$ python3 -q
>>> import numpy as np
>>> np.set_printoptions(precision=3, suppress=True, linewidth=160)
>>> def rnd(a):
...     return np.round(a, 3) + 0
... 
>>> data = np.loadtxt("dump.csv", delimiter=",")
>>> rnd(data)
array([[0.133, 0.067, 0.133, 0.067, 0.   , 0.   , 0.2  , 0.133, 0.2  , 0.067],
       [0.   , 0.125, 0.188, 0.   , 0.188, 0.062, 0.   , 0.062, 0.188, 0.188],
       [0.056, 0.   , 0.111, 0.056, 0.167, 0.167, 0.111, 0.167, 0.056, 0.111],
       [0.   , 0.143, 0.   , 0.214, 0.143, 0.   , 0.214, 0.071, 0.071, 0.143],
       [0.053, 0.158, 0.158, 0.053, 0.211, 0.053, 0.   , 0.053, 0.158, 0.105],
       [0.   , 0.1  , 0.1  , 0.15 , 0.1  , 0.15 , 0.15 , 0.1  , 0.1  , 0.05 ],
       [0.   , 0.062, 0.188, 0.   , 0.125, 0.062, 0.25 , 0.125, 0.125, 0.062],
       [0.167, 0.083, 0.   , 0.083, 0.167, 0.   , 0.167, 0.167, 0.167, 0.   ],
       [0.2  , 0.133, 0.   , 0.   , 0.2  , 0.133, 0.   , 0.067, 0.133, 0.133],
       [0.083, 0.083, 0.   , 0.   , 0.083, 0.   , 0.25 , 0.25 , 0.   , 0.25 ]])
>>> B = data / np.sqrt((data ** 2).mean(axis=1, keepdims=True))
>>> rnd(B[4])
array([0.443, 1.328, 1.328, 0.443, 1.771, 0.443, 0.   , 0.443, 1.328, 0.886])
>>> np.linalg.matrix_rank(data - data.mean(axis=1, keepdims=True))
np.int64(9)
>>> B = data / np.linalg.norm(data, axis=1, keepdims=True)
>>> cov = B @ B.T
>>> rnd(np.linalg.norm(B, axis=1))
array([1., 1., 1., 1., 1., 1., 1., 1., 1., 1.])
>>> (cov - 2 * np.eye(10)).round(6).argmax(axis=1)
array([6, 4, 5, 5, 1, 2, 0, 0, 4, 3])
>>> np.argwhere(np.triu(np.abs(cov) > 0.95, 1))
array([[1, 4]])
>>> (np.abs(cov) > 0.9).astype(int)
array([[1, 0, 0, 0, 0, 0, 0, 0, 0, 0],
       [0, 1, 0, 0, 1, 0, 0, 0, 0, 0],
       [0, 0, 1, 0, 0, 0, 0, 0, 0, 0],
       [0, 0, 0, 1, 0, 0, 0, 0, 0, 0],
       [0, 1, 0, 0, 1, 0, 0, 0, 0, 0],
       [0, 0, 0, 0, 0, 1, 0, 0, 0, 0],
       [0, 0, 0, 0, 0, 0, 1, 0, 0, 0],
       [0, 0, 0, 0, 0, 0, 0, 1, 0, 0],
       [0, 0, 0, 0, 0, 0, 0, 0, 1, 0],
       [0, 0, 0, 0, 0, 0, 0, 0, 0, 1]])
>>> rnd(cov[2])
array([0.645, 0.714, 1.   , 0.627, 0.713, 0.846, 0.805, 0.691, 0.704, 0.704])
>>> rnd(np.degrees(np.arccos(np.clip(cov[2, 3], -1, 1))))
np.float64(51.143)
>>> r0 = np.array([3, 3])
>>> rnd(np.correlate(data[7], data[8], "full"))
array([0.022, 0.033, 0.022, 0.017, 0.056, 0.072, 0.05 , 0.056, 0.117, 0.111, 0.05 , 0.067, 0.094, 0.067, 0.022, 0.056, 0.056, 0.033, 0.   ])
>>> left, sigma, Vt = np.linalg.svd(data, full_matrices=False)
>>> rnd(sigma / sigma[0])
array([1.   , 0.387, 0.284, 0.258, 0.248, 0.206, 0.124, 0.085, 0.053, 0.04 ])
>>> np.abs(left[:, 0]).round(6).argmax()
np.int64(9)
>>> rnd(data @ np.ones(10))
array([1., 1., 1., 1., 1., 1., 1., 1., 1., 1.])
>>> p = np.eye(10)[2]
>>> for _ in range(7):
...     p = p @ data
...     print(p.round(3))
... 
[0.056 0.    0.111 0.056 0.167 0.167 0.111 0.167 0.056 0.111]
[0.071 0.092 0.084 0.069 0.14  0.067 0.144 0.128 0.113 0.092]
[0.073 0.097 0.092 0.052 0.147 0.061 0.129 0.118 0.124 0.106]
[0.076 0.097 0.092 0.048 0.148 0.063 0.124 0.119 0.123 0.111]
[0.077 0.097 0.091 0.048 0.147 0.063 0.124 0.12  0.123 0.111]
[0.077 0.097 0.091 0.048 0.147 0.063 0.124 0.12  0.123 0.111]
[0.077 0.097 0.091 0.048 0.147 0.063 0.124 0.12  0.123 0.111]
